>>> import numpy as np
>>> from numpy import linalg as LA
>>> np.set_printoptions(precision=3, suppress=True, linewidth=120)
>>> arr = np.load("x.npy")
>>> arr
array([[ 3,  0,  0,  0,  0,  0],
       [ 0, -3,  0,  0,  0,  0],
       [-3, -2,  0,  0,  0,  0],
       [ 0,  0,  3,  0,  0,  0],
       [ 0,  0,  0, -3,  0,  0],
       [ 0,  0, -3, -2,  0,  0],
       [ 0,  0,  0,  0,  3,  0],
       [ 0,  0,  0,  0,  0, -3],
       [ 0,  0,  0,  0, -3, -2]])
>>> out = np.array([[-4, 1], [-5, -3], [-1, -5], [4, -4], [3, 1], [0, -2]])
>>> np.einsum("ik,kj->ij", arr, out)
array([[-12,   3],
       [ 15,   9],
       [ 22,   3],
       [ -3, -15],
       [-12,  12],
       [ -5,  23],
       [  9,   3],
       [  0,   6],
       [ -9,   1]])
>>> np.einsum("ij,ij->i", arr, arr)
array([ 9,  9, 13,  9,  9, 13,  9,  9, 13])
>>> O, vecs = LA.qr(arr[:, :5])[0], LA.qr(arr[:, 5:])[0]
>>> sig = LA.svd(O.T @ vecs, compute_uv=False)
>>> (sig > 0.9).sum()
np.int64(0)
>>> x = np.array([1, -4, 1, -3, -3, 0])
>>> target = arr @ x
>>> np.round(LA.lstsq(arr, target)[0], 3) + 0
array([ 1., -4.,  1., -3., -3.,  0.])
>>> np.round(LA.pinv(arr) @ arr, 3) + 0
array([[1., 0., 0., 0., 0., 0.],
       [0., 1., 0., 0., 0., 0.],
       [0., 0., 1., 0., 0., 0.],
       [0., 0., 0., 1., 0., 0.],
       [0., 0., 0., 0., 1., 0.],
       [0., 0., 0., 0., 0., 1.]])
>>> rng = np.random.default_rng(82561)
>>> target = target + 0.02 * rng.normal(size=9)
>>> target
array([ 3.042, 11.984,  5.022,  2.994,  8.988,  3.009, -9.031,  0.005,  8.977])
>>> beta, *_ = LA.lstsq(arr, target)
>>> beta.round()
array([ 1., -4.,  1., -3., -3.,  0.])
>>> [round(float(LA.norm(LA.solve(arr.T @ arr + lam * np.eye(6), arr.T @ target))), 2) for lam in (0, 1, 10, 100)]
[6.0, 5.49, 3.21, 0.69]
>>> beta
array([ 1.004, -4.001,  0.997, -2.997, -3.003,  0.004])
>>> proj = arr @ LA.solve(arr.T @ arr, arr.T)
>>> np.diag(proj)
array([0.591, 0.818, 0.591, 0.591, 0.818, 0.591, 0.591, 0.818, 0.591])
>>> np.allclose(proj @ proj, proj)
True
>>> proj
array([[ 0.591,  0.273, -0.409,  0.   ,  0.   ,  0.   ,  0.   ,  0.   ,  0.   ],
       [ 0.273,  0.818,  0.273,  0.   ,  0.   ,  0.   ,  0.   ,  0.   ,  0.   ],
       [-0.409,  0.273,  0.591,  0.   ,  0.   ,  0.   ,  0.   ,  0.   ,  0.   ],
       [ 0.   ,  0.   ,  0.   ,  0.591,  0.273, -0.409,  0.   ,  0.   ,  0.   ],
       [ 0.   ,  0.   ,  0.   ,  0.273,  0.818,  0.273,  0.   ,  0.   ,  0.   ],
       [ 0.   ,  0.   ,  0.   , -0.409,  0.273,  0.591,  0.   ,  0.   ,  0.   ],
       [ 0.   ,  0.   ,  0.   ,  0.   ,  0.   ,  0.   ,  0.591,  0.273, -0.409],
       [ 0.   ,  0.   ,  0.   ,  0.   ,  0.   ,  0.   ,  0.273,  0.818,  0.273],
       [ 0.   ,  0.   ,  0.   ,  0.   ,  0.   ,  0.   , -0.409,  0.273,  0.591]])
>>> proj @ arr[:, 0]
array([ 3.,  0., -3.,  0.,  0.,  0.,  0.,  0.,  0.])
>>> M = np.loadtxt("block16.csv", delimiter=",")
>>> M
array([[ 1.799,  1.2  ,  0.6  ,  0.4  , -1.6  , -1.3  ],
       [-0.009,  0.1  ,  0.3  , -2.2  , -0.8  ,  0.   ],
       [ 1.218,  0.6  , -1.8  ,  0.6  , -0.7  ,  0.4  ],
       [ 0.445,  0.1  , -0.6  ,  1.6  , -1.1  , -0.1  ],
       [-0.935, -0.4  , -1.6  ,  0.5  , -0.4  , -1.4  ],
       [-1.115, -0.4  , -0.9  , -1.4  ,  0.   , -0.4  ],
       [-1.944, -0.9  , -0.9  , -0.7  , -0.9  , -1.7  ],
       [-2.466, -1.4  , -1.4  , -0.3  , -0.8  ,  0.8  ],
       [-3.159, -1.5  ,  1.9  , -0.6  ,  0.3  , -1.6  ],
       [ 1.572,  0.5  , -0.1  , -0.7  ,  1.8  ,  0.7  ],
       [-0.123, -0.4  , -1.1  , -0.3  , -1.6  , -1.2  ],
       [ 2.368,  0.9  ,  1.3  , -3.3  ,  1.2  ,  0.7  ],
       [-2.206, -1.1  , -1.9  , -0.1  ,  0.3  , -1.2  ],
       [-0.592, -0.4  , -0.3  ,  0.6  , -0.5  , -0.2  ],
       [ 0.392,  0.2  ,  1.1  , -2.1  , -1.3  , -0.1  ],
       [ 1.715,  0.9  , -1.4  , -0.8  , -0.4  ,  1.3  ],
       [ 2.19 ,  1.1  ,  0.   ,  1.2  ,  3.4  , -0.1  ],
       [ 1.371,  0.9  ,  1.2  , -0.3  , -0.2  , -0.7  ],
       [-0.703, -0.3  ,  0.8  , -0.3  , -0.8  , -0.9  ],
       [ 0.14 ,  0.1  ,  0.8  ,  0.2  , -0.8  ,  0.1  ],
       [ 0.871,  0.4  ,  0.   ,  0.   , -0.9  , -0.4  ],
       [ 1.959,  0.9  , -1.5  , -1.3  , -2.7  ,  0.3  ],
       [ 1.448,  0.8  , -0.2  ,  0.2  ,  1.5  ,  0.   ],
       [ 1.688,  0.7  ,  1.   , -1.4  ,  0.7  , -0.1  ],
       [-0.625, -0.1  ,  0.2  ,  0.   , -1.2  ,  0.1  ],
       [ 5.454,  2.5  ,  0.3  ,  0.7  ,  1.7  , -0.5  ],
       [-2.722, -1.3  , -1.5  ,  0.1  ,  1.3  , -0.9  ],
       [ 0.506,  0.3  , -0.5  , -1.   ,  1.7  , -0.3  ],
       [ 2.183,  1.1  ,  0.8  , -0.1  ,  2.   , -0.7  ],
       [ 2.782,  1.3  ,  1.3  , -0.2  ,  0.8  , -0.3  ],
       [-0.001, -0.1  ,  0.4  , -1.5  ,  0.4  , -0.3  ],
       [-0.564, -0.4  , -0.6  ,  1.3  , -0.4  ,  0.6  ],
       [-1.966, -1.1  , -1.   ,  0.6  ,  0.1  , -0.7  ],
       [ 0.091,  0.2  ,  0.9  , -0.1  , -0.4  ,  0.6  ],
       [-1.126, -0.5  ,  0.4  , -0.8  ,  0.5  , -1.6  ],
       [ 1.274,  0.5  , -0.1  ,  0.   ,  0.9  ,  3.   ]])
>>> cen = M - M.mean(axis=0)
>>> U, sig, vt = LA.svd(cen, full_matrices=False)
>>> (np.sign(U[:, 0]) == np.sign(U[0, 0])).astype(int)
array([1, 0, 1, 0, 0, 0, 0, 0, 0, 1, 0, 1, 0, 0, 1, 1, 1, 1, 0, 0, 1, 1, 1, 1, 0, 1, 0, 1, 1, 1, 0, 0, 0, 1, 0, 1])
>>> vt[0] * np.sign(vt[0, np.abs(vt[0]).argmax()])
array([ 0.842,  0.405,  0.19 , -0.025,  0.249,  0.167])
>>> np.searchsorted(np.cumsum(sig ** 2) / (sig ** 2).sum(), 0.9) + 1
np.int64(4)
>>> sig ** 2 / (sig ** 2).sum()
array([0.52 , 0.166, 0.15 , 0.099, 0.063, 0.002])
>>> sig
array([12.458,  7.035,  6.688,  5.448,  4.342,  0.702])
